In [1]: import numpy as np

In [2]: import numpy.linalg as la

In [3]: np.set_printoptions(suppress=True, linewidth=160)

In [4]: def rnd(a):
   ...:     return np.round(a, 2) + 0
   ...: 

In [5]: m1 = np.load("layer15.npy")

In [6]: m1
Out[6]: 
array([[-2.,  1.,  0.,  0.,  0.],
       [ 0., -2.,  1.,  0.,  0.],
       [ 0.,  0., -2.,  1.,  0.],
       [ 0.,  0.,  0., -2.,  1.],
       [ 0.,  0.,  0.,  0., -2.]])

In [7]: x = np.array([0, 1, 2, 0, 1])

In [8]: m1 @ x
Out[8]: array([ 1.,  0., -4.,  1., -2.])

In [9]: np.einsum("ij,j->i", m1, x)
Out[9]: array([ 1.,  0., -4.,  1., -2.])

In [10]: la.norm(m1 @ x) <= la.norm(m1, 2) * la.norm(x) + 1e-9
Out[10]: np.True_

In [11]: (m1 @ x).argmax()
Out[11]: np.int64(0)

In [12]: m1 @ np.ones(5)
Out[12]: array([-1., -1., -1., -1., -2.])

In [13]: K = np.loadtxt("x.csv", delimiter=",")

In [14]: K
Out[14]: 
array([[-5.15, -2.97,  0.52],
       [ 3.82,  0.95, -8.21],
       [-2.21,  1.85, -1.95],
       [-4.91, -9.14,  2.87],
       [-2.71, -1.27,  2.45],
       [ 5.01,  3.91, -2.97],
       [-2.89, -7.29,  1.4 ],
       [-2.79,  0.5 , -0.85],
       [-0.13, -1.55,  0.66],
       [ 3.78,  6.96, -9.36],
       [-2.7 ,  0.6 ,  1.86]])

In [15]: hat = K @ la.solve(K.T @ K, K.T)

In [16]: rnd(np.trace(hat))
Out[16]: np.float64(3.0)

In [17]: Ac = K - K.mean(axis=0)

In [18]: evecs = la.svd(Ac)[2][:1]

In [19]: A2 = Ac - Ac @ evecs.T @ evecs

In [20]: rnd(A2.std(axis=0))
Out[20]: array([1.51, 1.74, 1.57])

In [21]: la.norm(A2, axis=1).round(6).argmax()
Out[21]: np.int64(1)

In [22]: rnd(np.diag(evecs.T @ evecs))
Out[22]: array([0.24, 0.42, 0.34])

In [23]: dist = la.norm(K[:, None] - K[None], axis=-1)

In [24]: dist[10].round(6).argsort(kind="stable")[:4]
Out[24]: array([10,  4,  7,  8])

In [25]: (dist + 1e9 * np.eye(11)).round(6).argmin(axis=1)
Out[25]: array([ 4,  9,  7,  6, 10,  1,  3,  2,  4,  1,  4])

In [26]: dist.mean(axis=1).argmax()
Out[26]: np.int64(9)

In [27]: rnd(dist[10])
Out[27]: array([ 4.53, 12.  ,  4.04, 10.04,  1.96,  9.68,  7.91,  2.71,  3.56, 14.43,  0.  ])

In [28]: dist.shape
Out[28]: (11, 11)

In [29]: np.flatnonzero(dist[10] < dist.mean() / 2)
Out[29]: array([ 2,  4,  7,  8, 10])

In [30]: X = np.load("dump.npy")

In [31]: X
Out[31]: 
array([[ 0,  0, -1, -3,  3, -3,  3,  1],
       [ 0,  0,  0, -3,  1, -3,  3,  2],
       [ 0,  0,  0,  3, -2,  2,  3, -3],
       [ 0,  0,  0,  0, -2, -1,  3, -1],
       [ 0,  0,  0,  0,  0,  2,  2,  3],
       [ 0,  0,  0,  0,  0,  0, -2, -2],
       [ 0,  0,  0,  0,  0,  0,  0, -3],
       [ 0,  0,  0,  0,  0,  0,  0,  0]])

In [32]: # triangular: eigenvalues sit on the diagonal

In [33]: rng = np.random.default_rng(1372)

In [34]: A2 = X + rng.integers(-2, 3, (8, 6)) @ rng.integers(-2, 3, (6, 8))

In [35]: A2
Out[35]: 
array([[-7, -2,  7, -1,  8,  1, -7, 11],
       [-2,  0,  0, -3, -5,  1, -5,  4],
       [-5,  2,  6,  6,  1,  3,  1,  2],
       [-1, -8,  2, -5,  0, -5, -3,  2],
       [-8,  6,  6,  5, -1,  1,  4,  5],
       [-2,  2, -2,  1,  7, -4,  8, -6],
       [ 1,  1,  2, -1, -3, -6,  4, -5],
       [ 2,  3,  0,  2,  4,  6, -2,  3]])

In [36]: np.abs(A2 - X).sum(axis=1)
Out[36]: array([48, 22, 27, 31, 31, 32, 20, 22])

In [37]: la.matrix_rank(A2 - X, tol=1e-8)
Out[37]: np.int64(6)
